$ python -q
>>> import numpy as np
>>> import numpy.linalg as la
>>> np.set_printoptions(suppress=True, linewidth=160)
>>> def rd(a):
...     return np.round(a, 2) + 0
... 
>>> X = np.array([[1.8, 0.5, -1.1, -0.8, -1.0, -0.1, -9.0, 1.0],
...     [0.2, -0.5, 0.9, -0.5, 1.1, -0.1, 10.0, 0.7],
...     [1.3, 0.4, -0.2, -1.0, 0.0, 1.2, 14.0, 0.5],
...     [-0.4, 1.1, -2.0, 0.8, 1.1, -0.4, 14.0, -1.3],
...     [-0.6, -1.0, -1.2, 0.7, 0.2, -0.1, -11.0, -1.6],
...     [-0.3, -1.1, -1.4, 0.1, -1.2, 0.3, 8.0, -0.3],
...     [0.2, -1.1, 0.1, 0.6, -0.4, -1.0, 8.0, 1.7],
...     [0.2, -0.4, -2.3, 0.8, -1.2, 0.2, 4.0, 1.4]])
>>> r0 = np.array([0, 1, 1, -3, 0, 0, -3, 1])
>>> B = X + np.outer(r0, np.eye(8)[3])
>>> rd(la.det(B) / la.det(X)), rd(1 + la.solve(X, r0)[3])
(np.float64(-2.0), np.float64(-2.0))
>>> B
array([[  1.8,   0.5,  -1.1,  -0.8,  -1. ,  -0.1,  -9. ,   1. ],
       [  0.2,  -0.5,   0.9,   0.5,   1.1,  -0.1,  10. ,   0.7],
       [  1.3,   0.4,  -0.2,   0. ,   0. ,   1.2,  14. ,   0.5],
       [ -0.4,   1.1,  -2. ,  -2.2,   1.1,  -0.4,  14. ,  -1.3],
       [ -0.6,  -1. ,  -1.2,   0.7,   0.2,  -0.1, -11. ,  -1.6],
       [ -0.3,  -1.1,  -1.4,   0.1,  -1.2,   0.3,   8. ,  -0.3],
       [  0.2,  -1.1,   0.1,  -2.4,  -0.4,  -1. ,   8. ,   1.7],
       [  0.2,  -0.4,  -2.3,   1.8,  -1.2,   0.2,   4. ,   1.4]])
>>> W1 = np.array([[2, 3, 3, 0],
...     [1, 2, 1, 2],
...     [2, 2, 1, 0],
...     [1, 2, 3, 1],
...     [0, 1, 1, 3],
...     [2, 1, 3, 1],
...     [0, 0, 3, 2],
...     [2, 0, 2, 3]])
>>> c = np.array([2, 0, 0, 0])
>>> H = np.maximum(X @ W1 + c, 0)
>>> rd((H > 0).mean(axis=0))
array([0.62, 0.38, 0.75, 0.75])
>>> cent = np.array([[6, 0, 9], [2, 2, 9], [2, 0, 2], [4, 0, 0]])
>>> (H @ cent).round(6).argmax(axis=1)
array([2, 0, 0, 0, 0, 0, 0, 0])
>>> W1 @ cent
array([[24,  6, 51],
       [20,  4, 29],
       [18,  4, 38],
       [20,  4, 33],
       [16,  2, 11],
       [24,  2, 33],
       [14,  0,  6],
       [28,  0, 22]])
>>> q, evecs = la.qr(X[:, :7])[0], la.qr(X[:, 7:])[0]
>>> s = la.svd(q.T @ evecs, compute_uv=False)
>>> rd(la.norm(q @ q.T - evecs @ evecs.T, 2))
np.float64(1.0)
>>> rd(la.norm(X[7], 1)), rd(la.norm(X[7], np.inf))
(np.float64(10.5), np.float64(4.0))
>>> rd(la.norm(X) ** 2 / la.norm(X, 2) ** 2)
np.float64(1.06)
>>> rd(la.norm(X, axis=1))
array([ 9.4 , 10.15, 14.16, 14.32, 11.26,  8.3 ,  8.35,  5.06])
>>> rd(la.norm(X[7] - X[6]))
np.float64(4.95)
>>> rd(la.norm(X, axis=0))
array([ 2.38,  2.33,  3.84,  2.01,  2.55,  1.66, 28.95,  3.31])
>>> rd(la.norm(X, "nuc"))
np.float64(44.55)
>>> la.norm(X, axis=1).argmax()
np.int64(3)
>>> rd(la.norm(X, 2))
np.float64(28.97)
>>> A = np.load("mat.npy")
>>> A
array([[-8.,  5.,  0.],
       [-7.,  6.,  0.],
       [ 0.,  0.,  3.]])
>>> # 2 blocks once reordered
>>> rd(la.norm(A) ** 2 / la.norm(A, 2) ** 2)
np.float64(1.06)
>>> rd(la.norm(A, 1)), rd(la.norm(A, np.inf))
(np.float64(15.0), np.float64(13.0))
>>> la.norm(A, axis=1).argmax()
np.int64(0)
>>> rd(la.norm(A[1], 1)), rd(la.norm(A[1], np.inf))
(np.float64(13.0), np.float64(7.0))
>>> A @ A
array([[ 29., -10.,   0.],
       [ 14.,   1.,   0.],
       [  0.,   0.,   9.]])
>>> np.flatnonzero(la.matrix_power((A != 0) + (A.T != 0) + np.eye(3), 3)[1])
array([0, 1])
>>> (A != 0).astype(int)
array([[1, 1, 0],
       [1, 1, 0],
       [0, 0, 1]])
>>> assert A == A.T
Traceback (most recent call last):
  File "<python-input-37>", line 1, in <module>
    assert A == A.T
           ^^^^^^^^
ValueError: The truth value of an array with more than one element is ambiguous. Use a.any() or a.all()
>>> np.trace(A)
np.float64(1.0)
>>> rd(np.sort(np.abs(la.eigvals(A))))
array([2.74, 3.  , 4.74])
>>> np.allclose(A, A.T)
False
>>> A @ A
array([[ 29., -10.,   0.],
       [ 14.,   1.,   0.],
       [  0.,   0.,   9.]])
>>> rd(la.det(A))
np.float64(-39.0)
>>> rd(la.matrix_power(A, 3))
array([[-162.,   85.,    0.],
       [-119.,   76.,    0.],
       [   0.,    0.,   27.]])
>>> rd(np.abs(la.eigvals(A)).max())
np.float64(4.74)
>>> q, evecs = la.qr(A[:, :1])[0], la.qr(A[:, 1:])[0]
>>> s = la.svd(q.T @ evecs, compute_uv=False)
>>> (s > 0.9).sum()
np.int64(1)
>>> rd(la.norm(q @ q.T - evecs @ evecs.T, 2))
np.float64(1.0)
>>> B = A / la.norm(A, axis=1, keepdims=True)
>>> cov = B @ B.T
>>> cov[2]
array([0., 0., 1.])
>>> rd(la.norm(B, axis=1))
array([1., 1., 1.])
>>> np.degrees(np.arccos(np.clip(cov[2, 1], -1, 1)))
np.float64(90.0)
>>> rd(cov)
array([[1.  , 0.99, 0.  ],
       [0.99, 1.  , 0.  ],
       [0.  , 0.  , 1.  ]])
>>> np.argwhere(np.triu(np.abs(cov) > 0.95, 1))
array([[0, 1]])
>>> (np.abs(cov) > 0.9).astype(int)
array([[1, 1, 0],
       [1, 1, 0],
       [0, 0, 1]])
>>> (cov - 2 * np.eye(3)).round(6).argmax(axis=1)
array([1, 0, 0])
>>> M = np.load("block10.npy")
>>> rd(M)
array([[-0.34, -0.13, -0.6 ,  0.39, -0.37,  0.47],
       [ 0.15, -0.5 , -0.54,  0.06,  0.56, -0.33],
       [ 0.53, -0.5 , -0.04, -0.47, -0.42,  0.26],
       [-0.72, -0.21, -0.05, -0.62, -0.08, -0.19],
       [-0.04, -0.32,  0.18,  0.4 , -0.53, -0.65],
       [-0.23, -0.58,  0.56,  0.27,  0.28,  0.39]])
>>> # keeps lengths
>>> x = np.array([8, 2, 4, 1, 4, 0])
>>> a = np.maximum(M @ x, 0)
>>> rd(M * (a > 1e-9)[:, None])
array([[ 0.  ,  0.  ,  0.  ,  0.  ,  0.  ,  0.  ],
       [ 0.15, -0.5 , -0.54,  0.06,  0.56, -0.33],
       [ 0.53, -0.5 , -0.04, -0.47, -0.42,  0.26],
       [ 0.  ,  0.  ,  0.  ,  0.  ,  0.  ,  0.  ],
       [ 0.  ,  0.  ,  0.  ,  0.  ,  0.  ,  0.  ],
       [-0.23, -0.58,  0.56,  0.27,  0.28,  0.39]])
>>> np.flatnonzero(a > 1e-9)
array([1, 2, 5])
>>> rd(M.T @ a)
array([ 0.41, -1.01,  0.11, -0.25, -0.02,  0.36])
>>> rng = np.random.default_rng(6030)
>>> B = M + rng.integers(-2, 3, (6, 2)) @ rng.integers(-2, 3, (2, 6))
>>> rd(B)
array([[-4.34, -4.13,  3.4 ,  2.39, -4.37,  4.47],
       [ 4.15,  3.5 , -4.54, -1.94,  4.56, -4.33],
       [ 0.53,  5.5 ,  1.96, -1.47, -0.42,  0.26],
       [-4.72, -4.21,  3.95,  1.38, -4.08,  3.81],
       [-0.04, -6.32, -1.82,  1.4 , -0.53, -0.65],
       [-0.23, -0.58,  0.56,  0.27,  0.28,  0.39]])
>>> rd(la.svd(B - M, compute_uv=False))
array([16.21,  8.44,  0.  ,  0.  ,  0.  ,  0.  ])
>>> la.matrix_rank(B - M, tol=1e-8)
np.int64(2)
>>> r0 = np.array([2, -4, 0, -5, -2, -4, -2, 1])
>>> r1 = np.array([-8, 4, 6, 1, 6, 4, -5, -2, 0])
>>> F = r0[:, None] + r1[None, :]
>>> F
array([[ -6,   6,   8,   3,   8,   6,  -3,   0,   2],
       [-12,   0,   2,  -3,   2,   0,  -9,  -6,  -4],
       [ -8,   4,   6,   1,   6,   4,  -5,  -2,   0],
       [-13,  -1,   1,  -4,   1,  -1, -10,  -7,  -5],
       [-10,   2,   4,  -1,   4,   2,  -7,  -4,  -2],
       [-12,   0,   2,  -3,   2,   0,  -9,  -6,  -4],
       [-10,   2,   4,  -1,   4,   2,  -7,  -4,  -2],
       [ -7,   5,   7,   2,   7,   5,  -4,  -1,   1]])
>>> W1 = np.array([[1, 2, -2, -5],
...     [-2, -2, 5, -3],
...     [5, 2, -1, -2],
...     [4, 2, 5, -2],
...     [-3, -5, 0, 1],
...     [-1, 0, -4, 0],
...     [4, 4, 1, 2],
...     [-2, 3, 4, -2],
...     [0, -4, -1, -4]])
>>> c = np.array([6, 0, -4, 9])
>>> H = np.maximum(F @ W1 + c, 0)
>>> (H > 0).astype(int)
array([[0, 0, 1, 0],
       [0, 0, 0, 1],
       [0, 0, 1, 1],
       [0, 0, 0, 1],
       [0, 0, 0, 1],
       [0, 0, 0, 1],
       [0, 0, 0, 1],
       [0, 0, 1, 1]])
>>> H
array([[ 0,  0, 16,  0],
       [ 0,  0,  0, 83],
       [ 0,  0,  2, 23],
       [ 0,  0,  0, 98],
       [ 0,  0,  0, 53],
       [ 0,  0,  0, 83],
       [ 0,  0,  0, 53],
       [ 0,  0,  9,  8]])
>>> rd((H > 0).mean(axis=0))
array([0.  , 0.  , 0.38, 0.88])
>>> cent = np.array([[3, 4], [5, 5], [5, 0], [4, 5]])
>>> (H @ cent).round(6).argmax(axis=1)
array([0, 1, 1, 1, 1, 1, 1, 0])
>>> W1 @ cent
array([[-17, -11],
       [ -3, -33],
       [ 12,  20],
       [ 39,  16],
       [-30, -32],
       [-23,  -4],
       [ 45,  46],
       [ 21,  -3],
       [-41, -40]])
>>> np.abs(np.diag(la.qr(F)[1])) > 1e-9
array([ True,  True, False, False, False, False, False, False])
>>> rd(np.trace(la.pinv(F) @ F))
np.float64(2.0)
>>> np.unique(F.round(6), axis=0).shape
(6, 9)
>>> np.allclose(F[:-1].T @ la.lstsq(F[:-1].T, F[-1])[0], F[-1])
True
>>> rd(F @ la.pinv(F) @ F)
array([[ -6.,   6.,   8.,   3.,   8.,   6.,  -3.,   0.,   2.],
       [-12.,   0.,   2.,  -3.,   2.,   0.,  -9.,  -6.,  -4.],
       [ -8.,   4.,   6.,   1.,   6.,   4.,  -5.,  -2.,   0.],
       [-13.,  -1.,   1.,  -4.,   1.,  -1., -10.,  -7.,  -5.],
       [-10.,   2.,   4.,  -1.,   4.,   2.,  -7.,  -4.,  -2.],
       [-12.,   0.,   2.,  -3.,   2.,   0.,  -9.,  -6.,  -4.],
       [-10.,   2.,   4.,  -1.,   4.,   2.,  -7.,  -4.,  -2.],
       [ -7.,   5.,   7.,   2.,   7.,   5.,  -4.,  -1.,   1.]])
>>> la.lstsq(F[:-1].T, F[-1])[2]
np.int32(2)
>>> F - F[0]
array([[ 0,  0,  0,  0,  0,  0,  0,  0,  0],
       [-6, -6, -6, -6, -6, -6, -6, -6, -6],
       [-2, -2, -2, -2, -2, -2, -2, -2, -2],
       [-7, -7, -7, -7, -7, -7, -7, -7, -7],
       [-4, -4, -4, -4, -4, -4, -4, -4, -4],
       [-6, -6, -6, -6, -6, -6, -6, -6, -6],
       [-4, -4, -4, -4, -4, -4, -4, -4, -4],
       [-1, -1, -1, -1, -1, -1, -1, -1, -1]])
>>> np.diff(F, axis=0)
array([[-6, -6, -6, -6, -6, -6, -6, -6, -6],
       [ 4,  4,  4,  4,  4,  4,  4,  4,  4],
       [-5, -5, -5, -5, -5, -5, -5, -5, -5],
       [ 3,  3,  3,  3,  3,  3,  3,  3,  3],
       [-2, -2, -2, -2, -2, -2, -2, -2, -2],
       [ 2,  2,  2,  2,  2,  2,  2,  2,  2],
       [ 3,  3,  3,  3,  3,  3,  3,  3,  3]])
>>> la.rank(F)
Traceback (most recent call last):
  File "<python-input-92>", line 1, in <module>
    la.rank(F)
    ^^^^^^^
AttributeError: module 'numpy.linalg' has no attribute 'rank'
